$ python -q
>>> import numpy as np
>>> from numpy import linalg as LA
>>> np.set_printoptions(precision=2, suppress=True, linewidth=140, sign=" ")
>>> K = np.array([[2.0, 3.0, -13.0, 9.0],
...     [2.0, 7.0, -26.0, 18.0],
...     [2.0, 11.0, -39.0, 27.0],
...     [2.0, 11.0, -44.0, 32.0]])
>>> rk = LA.matrix_rank(K)
>>> rk
np.int64(3)
>>> ns = LA.svd(K)[2][rk:].T
>>> ns.shape
(4, 1)
>>> other = K / LA.norm(K, axis=1, keepdims=True)
>>> cov = other @ other.T
>>> cov
array([[ 1.,  1.,  1.,  1.],
       [ 1.,  1.,  1.,  1.],
       [ 1.,  1.,  1.,  1.],
       [ 1.,  1.,  1.,  1.]])
>>> round(np.degrees(np.arccos(np.clip(cov[3, 2], -1, 1))), 2)
np.float64(2.1)
>>> print((cov - 2 * np.eye(4)).round(6).argmax(axis=1))
[ 1  2  1  2]
>>> LA.norm(other, axis=1)
array([ 1.,  1.,  1.,  1.])
>>> round(float(LA.det(K[::-1])), 2)
0.0
>>> np.round(np.poly(K), 2) + 0
array([  1.,  -2., -19.,  20.,   0.])
>>> print(round(float(LA.eigvals(K).sum().real), 2))
2.0
>>> np.kron(np.eye(2, dtype=int), K)
array([[  2.,   3., -13.,   9.,   0.,   0.,  -0.,   0.],
       [  2.,   7., -26.,  18.,   0.,   0.,  -0.,   0.],
       [  2.,  11., -39.,  27.,   0.,   0.,  -0.,   0.],
       [  2.,  11., -44.,  32.,   0.,   0.,  -0.,   0.],
       [  0.,   0.,  -0.,   0.,   2.,   3., -13.,   9.],
       [  0.,   0.,  -0.,   0.,   2.,   7., -26.,  18.],
       [  0.,   0.,  -0.,   0.,   2.,  11., -39.,  27.],
       [  0.,   0.,  -0.,   0.,   2.,  11., -44.,  32.]])
>>> r0, v = K[1], K[3]
>>> print(r0 @ v)
1801.0
>>> pr = (r0 @ v) / (r0 @ r0) * r0
>>> round(float(LA.norm(r0 + v) ** 2 + LA.norm(r0 - v) ** 2), 2)
8276.0
>>> print(np.round((v - pr) @ r0, 2))
0.0
>>> LA.matrix_rank(np.outer(r0, v))
np.int64(1)
>>> v - pr
array([-1.42, -0.97,  0.47,  1.21])
>>> left, sig, Vh = LA.svd(K)
>>> sig.round(2) + 0
array([ 82.29,   1.58,   1.36,   0.  ])
>>> other = left[:, :3] @ np.diag(sig[:3]) @ Vh[:3]
>>> round(float(np.abs(K - other).max()), 2)
0.0
>>> other
array([[  2.,   3., -13.,   9.],
       [  2.,   7., -26.,  18.],
       [  2.,  11., -39.,  27.],
       [  2.,  11., -44.,  32.]])
>>> W0 = np.loadtxt("out15.csv", delimiter=",")
>>> W0
array([[ 0.2 , -1.2 , -0.4 ,  0.4 ,  1.7 , -0.9 ,  0.7 ,  0.8 , -1.  ],
       [ 0.6 , -0.6 , -0.7 , -0.8 , -0.4 ,  0.7 ,  0.7 ,  1.  ,  0.4 ],
       [-0.4 , -0.9 , -0.1 , -0.1 , -2.2 ,  1.  , -0.1 , -0.4 , -0.4 ],
       [-0.1 ,  0.1 , -0.9 , -1.6 ,  1.2 ,  0.4 ,  0.2 , -0.8 ,  0.8 ],
       [ 0.69,  0.4 , -0.72,  1.2 ,  1.22, -1.35,  0.89, -0.45,  0.47],
       [ 0.4 , -1.6 ,  0.2 ,  0.1 ,  0.7 , -0.7 ,  1.3 ,  0.2 , -0.9 ],
       [-0.5 ,  0.2 ,  0.2 , -1.6 ,  0.1 , -0.6 ,  0.4 ,  0.1 ,  1.  ],
       [ 0.6 ,  0.4 , -0.7 ,  1.3 ,  1.2 , -1.4 ,  0.9 , -0.5 ,  0.5 ],
       [ 1.3 , -0.6 , -0.6 ,  0.6 , -0.3 ,  3.  , -0.4 ,  0.5 ,  0.7 ],
       [ 0.3 , -0.9 ,  0.6 ,  0.5 , -0.7 , -1.1 ,  1.2 , -1.8 , -0.5 ]])
>>> vec = np.array([-3, -2, -2, 1, -1, 0, -2, -1, -3])
>>> target = W0 @ vec
>>> np.round(LA.solve(W0.T @ W0, W0.T @ target), 2) + 0
array([-3., -2., -2.,  1., -1.,  0., -2., -1., -3.])
>>> rng = np.random.default_rng(876035)
>>> target = target + 0.3 * rng.normal(size=10)
>>> target
array([ 1.55, -3.17,  7.47, -2.64, -4.76,  0.87, -4.57, -4.19, -2.54,  1.98])
>>> coef, *_ = LA.lstsq(W0, target)
>>> coef.round()
array([-4., -1., -2.,  1., -1.,  1., -1., -1., -3.])
>>> coef
array([-4.01, -1.33, -1.69,  1.1 , -0.92,  0.81, -0.7 , -1.05, -3.24])
>>> np.round(LA.norm(target - W0 @ coef), 2)
np.float64(0.15)
>>> other = np.array([[2, -1],
...     [4, 1],
...     [-7, 8],
...     [2, 6],
...     [-7, -5],
...     [-1, 5],
...     [2, 8],
...     [9, 1],
...     [-1, 0]])
>>> np.round(np.einsum("ij->j", W0), 2) + 0
array([ 3.09, -4.7 , -3.12,  0.  ,  2.52, -0.95,  5.79, -1.35,  1.07])
>>> LA.matrix_rank(W0 @ other)
np.int64(2)
>>> LA.matrix_rank(np.vstack([W0, other.T]))
np.int64(9)
>>> np.vstack([W0, other.T]).shape
(12, 9)
>>> P = W0 @ LA.solve(W0.T @ W0, W0.T)
>>> np.round(LA.eigvalsh(P), 2) + 0
array([ 0.,  1.,  1.,  1.,  1.,  1.,  1.,  1.,  1.,  1.])
>>> print(P.round(2) + 0)
[[ 0.99 -0.01  0.01  0.    0.08  0.02  0.   -0.07  0.   -0.01]
 [-0.01  0.98  0.01  0.    0.1   0.02  0.01 -0.08  0.   -0.02]
 [ 0.01  0.01  0.99  0.   -0.08 -0.02  0.    0.06  0.    0.01]
 [ 0.    0.    0.    1.    0.    0.    0.    0.    0.    0.  ]
 [ 0.08  0.1  -0.08  0.    0.47 -0.13 -0.03  0.45  0.    0.1 ]
 [ 0.02  0.02 -0.02  0.   -0.13  0.97 -0.01  0.11  0.    0.02]
 [ 0.    0.01  0.    0.   -0.03 -0.01  1.    0.03  0.    0.01]
 [-0.07 -0.08  0.06  0.    0.45  0.11  0.03  0.62  0.   -0.08]
 [ 0.    0.    0.    0.    0.    0.    0.    0.    1.    0.  ]
 [-0.01 -0.02  0.01  0.    0.1   0.02  0.01 -0.08  0.    0.98]]
>>> P @ W0[:, 8]
array([-1.  ,  0.4 , -0.4 ,  0.8 ,  0.47, -0.9 ,  1.  ,  0.5 ,  0.7 , -0.5 ])
>>> data = np.array([[5, 6, 4, 7, 1, 1, 3, 6],
...     [6, 5, 6, 4, 7, 1, 1, 3],
...     [4, 6, 5, 6, 4, 7, 1, 1],
...     [7, 4, 6, 5, 6, 4, 7, 1],
...     [1, 7, 4, 6, 5, 6, 4, 7],
...     [1, 1, 7, 4, 6, 5, 6, 4],
...     [3, 1, 1, 7, 4, 6, 5, 6],
...     [6, 3, 1, 1, 7, 4, 6, 5]])
>>> vec = np.array([-2, -2, -2, 1, 0, -3, -2, -1])
>>> target = data @ vec
>>> coef, lr = np.zeros(8), 1 / LA.norm(data, 2) ** 2
>>> for i in range(10):
...     coef -= lr * data.T @ (data @ coef - target)
...     if i % 2 == 0: print(i, round(LA.norm(data @ coef - target), 2))
... 
0 11.77
2 11.18
4 10.66
6 10.2
8 9.8
>>> round(LA.cond(data), 2)
np.float64(30.22)
